>>> import numpy as np
>>> from numpy import linalg as LA
>>> np.set_printoptions(suppress=True, linewidth=160)
>>> rnd = lambda a: np.round(a, 3) + 0
>>> arr = np.tril(np.array([[4, 6, 6], [4, 6, 2], [0, 2, 9]]), -1) + np.eye(3, dtype=int)
>>> arr
array([[1, 0, 0],
       [4, 1, 0],
       [0, 2, 1]])
>>> B = np.array([[0, -1], [0, 2]])
>>> C = np.kron(B, arr)
>>> C
array([[ 0,  0,  0, -1,  0,  0],
       [ 0,  0,  0, -4, -1,  0],
       [ 0,  0,  0,  0, -2, -1],
       [ 0,  0,  0,  2,  0,  0],
       [ 0,  0,  0,  8,  2,  0],
       [ 0,  0,  0,  0,  4,  2]])
>>> rnd(LA.norm(C, 2)), rnd(LA.norm(B, 2) * LA.norm(arr, 2))
(np.float64(9.547), np.float64(9.547))
>>> U, sigma, Vh = LA.svd(arr)
>>> rnd(sigma)
array([4.27 , 2.181, 0.107])
>>> B = U[:, :2] @ np.diag(sigma[:2]) @ Vh[:2]
>>> LA.matrix_rank(B)
np.int64(2)
>>> mat = np.array([[-0.27, -0.15, 0.18],
...     [-1.2, 0.08, 1.08],
...     [-1.74, 0.1, 1.56],
...     [1.4, -0.04, -1.24]])
>>> # null space of dimension 1
>>> rnd(np.trace(LA.pinv(mat) @ mat))
np.float64(2.0)
>>> try:
...     LA.inv(mat)
... except LA.LinAlgError as e:
...     print("failed:", e)
... 
failed: Last 2 dimensions of the array must be square
>>> np.unique(mat.round(6), axis=0).shape
(4, 3)
>>> np.allclose(mat[:-1].T @ LA.lstsq(mat[:-1].T, mat[-1])[0], mat[-1])
True
>>> J = np.load("w.npy")
>>> rnd(J)
array([[ 0.449, -0.03 , -0.097, -0.08 ,  0.283,  0.388],
       [-0.03 ,  0.909, -0.043,  0.176,  0.2  , -0.094],
       [-0.097, -0.043,  0.08 , -0.164,  0.041, -0.184],
       [-0.08 ,  0.176, -0.164,  0.567, -0.355,  0.235],
       [ 0.283,  0.2  ,  0.041, -0.355,  0.462,  0.018],
       [ 0.388, -0.094, -0.184,  0.235,  0.018,  0.533]])
>>> # equal to its transpose
>>> U, sigma, Vh = LA.svd(J)
>>> np.argmax(sigma[:-1] / (sigma[1:] + 1e-6)) + 1
np.int64(3)
>>> rnd(sigma)
array([1., 1., 1., 0., 0., 0.])
>>> B = U[:, :3] @ np.diag(sigma[:3]) @ Vh[:3]
>>> rnd(B)
array([[ 0.449, -0.03 , -0.097, -0.08 ,  0.283,  0.388],
       [-0.03 ,  0.909, -0.043,  0.176,  0.2  , -0.094],
       [-0.097, -0.043,  0.08 , -0.164,  0.041, -0.184],
       [-0.08 ,  0.176, -0.164,  0.567, -0.355,  0.235],
       [ 0.283,  0.2  ,  0.041, -0.355,  0.462,  0.018],
       [ 0.388, -0.094, -0.184,  0.235,  0.018,  0.533]])
>>> rnd(np.abs(J - B).max())
np.float64(0.0)
>>> rnd(LA.norm(J - B) / LA.norm(J))
np.float64(0.0)
>>> W0 = np.load("mat.npy")
>>> W0
array([[ 3,  3,  3, -3,  1, -3],
       [-1,  1,  3, -2,  3,  2],
       [-3, -3,  1,  1, -3, -1],
       [-1,  1,  3, -2,  3,  2],
       [-1,  0, -3, -3,  2,  1]])
>>> # null space of dimension 2
>>> U, sigma, Vh = LA.svd(W0)
>>> V = Vh[:(sigma > 1e-8).sum()]
>>> rng = np.random.default_rng(95521)
>>> x = W0[2] + -1 * W0[3] + rng.integers(2) * np.eye(6)[5]
>>> x
array([-2., -4., -2.,  3., -6., -2.])
>>> rnd(LA.norm(x - V.T @ V @ x))
np.float64(0.586)
>>> LA.matrix_rank(np.vstack([W0, x]))
np.int64(5)
>>> U, sigma, Vh = LA.svd(W0)
>>> rnd(sigma)
array([8.942, 6.178, 5.281, 3.16 , 0.   ])
>>> np.argmax(sigma[:-1] / (sigma[1:] + 1e-6)) + 1
np.int64(4)
>>> B = U[:, :4] @ np.diag(sigma[:4]) @ Vh[:4]
>>> rnd(B)
array([[ 3.,  3.,  3., -3.,  1., -3.],
       [-1.,  1.,  3., -2.,  3.,  2.],
       [-3., -3.,  1.,  1., -3., -1.],
       [-1.,  1.,  3., -2.,  3.,  2.],
       [-1.,  0., -3., -3.,  2.,  1.]])
>>> rnd(LA.norm(W0 - B, 2)), rnd(sigma[4])
(np.float64(0.0), np.float64(0.0))
>>> LA.matrix_rank(B)
np.int64(4)
